$ python3 -q
>>> import numpy as np
>>> np.set_printoptions(suppress=True, linewidth=120)
>>> tidy = lambda a: np.round(a, 2) + 0
>>> m1 = np.load("out15.npy")
>>> print(m1)
[[ 0.65  0.06 -0.52]
 [-0.6   0.52  0.58]
 [-0.63 -0.68  0.34]
 [-0.36 -0.43  0.17]
 [ 0.38 -0.38 -0.38]
 [-0.45 -0.62  0.18]
 [-0.24  0.45  0.29]
 [-0.45 -0.62  0.18]
 [ 0.52  0.94 -0.01]
 [-0.18 -0.81 -0.15]
 [ 0.06  0.91  0.32]
 [-0.06 -0.29 -0.03]
 [-0.94 -0.96  0.69]
 [ 0.85  0.49 -0.67]
 [ 0.73 -0.41 -0.66]
 [ 0.31  0.56 -0.08]]
>>> Xs = (m1 - m1.mean(axis=0)) / m1.std(axis=0)
>>> print(np.argwhere(np.abs(Xs) > 2))
[]
>>> print(tidy(Xs.std(axis=0)))
[1. 1. 1.]
>>> c = np.linalg.lstsq(np.delete(Xs, 1, axis=1), Xs[:, 1])[0]
>>> print(np.abs(c).argmax())
0
>>> print(tidy(1 - np.var(Xs[:, 1] - np.delete(Xs, 1, axis=1) @ c)))
0.86
>>> print(tidy(c))
[2.09 1.79]
>>> Xs = m1 - m1.mean(axis=0)
>>> U, s, VT = np.linalg.svd(Xs, full_matrices=False)
>>> print(np.searchsorted(np.cumsum(s ** 2) / (s ** 2).sum(), 0.9) + 1)
2
>>> print(tidy(np.abs(VT[-1])))
[0.63 0.22 0.74]
>>> print(tidy(s ** 2 / (s ** 2).sum()))
[0.66 0.33 0.  ]
>>> Xs = m1 - m1.mean(axis=0)
>>> evecs = np.linalg.svd(Xs)[2][:2]
>>> M2 = Xs - Xs @ evecs.T @ evecs
>>> print(tidy(M2.std(axis=0)))
[0.04 0.01 0.04]
>>> print(tidy((Xs @ evecs.T).std(axis=0)))
[0.73 0.52]
>>> arr = np.loadtxt("test7.csv", delimiter=",")
>>> print(arr)
[[ 6.46 -2.04  1.88]
 [-4.94  0.51 -0.74]
 [-0.75 -5.94 -0.26]
 [ 1.58  1.36  2.99]
 [ 1.87  0.74 -2.12]
 [ 2.56  1.48 -3.19]
 [-3.93  6.62  0.32]
 [ 3.4  -1.52 -3.94]
 [-1.61  0.75  0.52]
 [-0.68  0.65 -4.99]
 [ 4.66  3.05  2.02]
 [-2.56 -2.78  2.03]
 [-0.35 -0.9   0.94]
 [ 1.66  0.35  3.2 ]
 [ 4.96  2.89 -1.35]
 [ 2.24 -1.94  0.58]
 [ 2.82  5.4  -3.25]
 [ 0.64  1.49 -1.73]]
>>> M2 = np.array([[2, 2], [4, 5], [2, 4]])
>>> print(np.linalg.matrix_rank(m1 @ M2))
2
>>> print(np.vstack([m1, M2.T]).shape)
(18, 3)
>>> M2 @ m1
Traceback (most recent call last):
  File "<python-input-27>", line 1, in <module>
    M2 @ m1
    ~~~^~~~
ValueError: matmul: Input operand 1 has a mismatch in its core dimension 0, with gufunc signature (n?,k),(k,m?)->(n?,m?) (size 16 is different from 2)
>>> print(tidy(np.einsum("ij,ij->i", m1, m1)))
[0.7  0.97 0.97 0.34 0.43 0.62 0.34 0.62 1.15 0.71 0.93 0.09 2.28 1.41 1.14 0.42]
>>> T = np.stack([arr, -2 * arr, arr[::-1]])
>>> print(T.shape)
(3, 18, 3)
>>> print(tidy(np.linalg.norm(T, axis=(1, 2))))
[20.85 41.71 20.85]
>>> print(tidy(np.einsum("bij,cij->bc", T, T)))
[[ 434.9  -869.8   -15.22]
 [-869.8  1739.6    30.44]
 [ -15.22   30.44  434.9 ]]
>>> F = np.load("a.npy")
>>> print(F)
[[ 2.38  0.47  1.29 -2.39]
 [ 0.47  3.6  -1.05  1.02]
 [ 1.29 -1.05  1.53  1.91]
 [-2.39  1.02  1.91  2.49]]
>>> M2 = np.array([[1, 2], [2, 0], [-1, -1], [-2, 1]])
>>> print(np.linalg.matrix_rank(F @ M2))
2
>>> print(tidy(F @ M2))
[[ 6.81  1.08]
 [ 6.68  3.01]
 [-6.16  2.96]
 [-7.24 -4.2 ]]
>>> print(np.linalg.matrix_rank(np.vstack([F, M2.T])))
4
>>> M2 @ F
Traceback (most recent call last):
  File "<python-input-39>", line 1, in <module>
    M2 @ F
    ~~~^~~
ValueError: matmul: Input operand 1 has a mismatch in its core dimension 0, with gufunc signature (n?,k),(k,m?)->(n?,m?) (size 4 is different from 2)
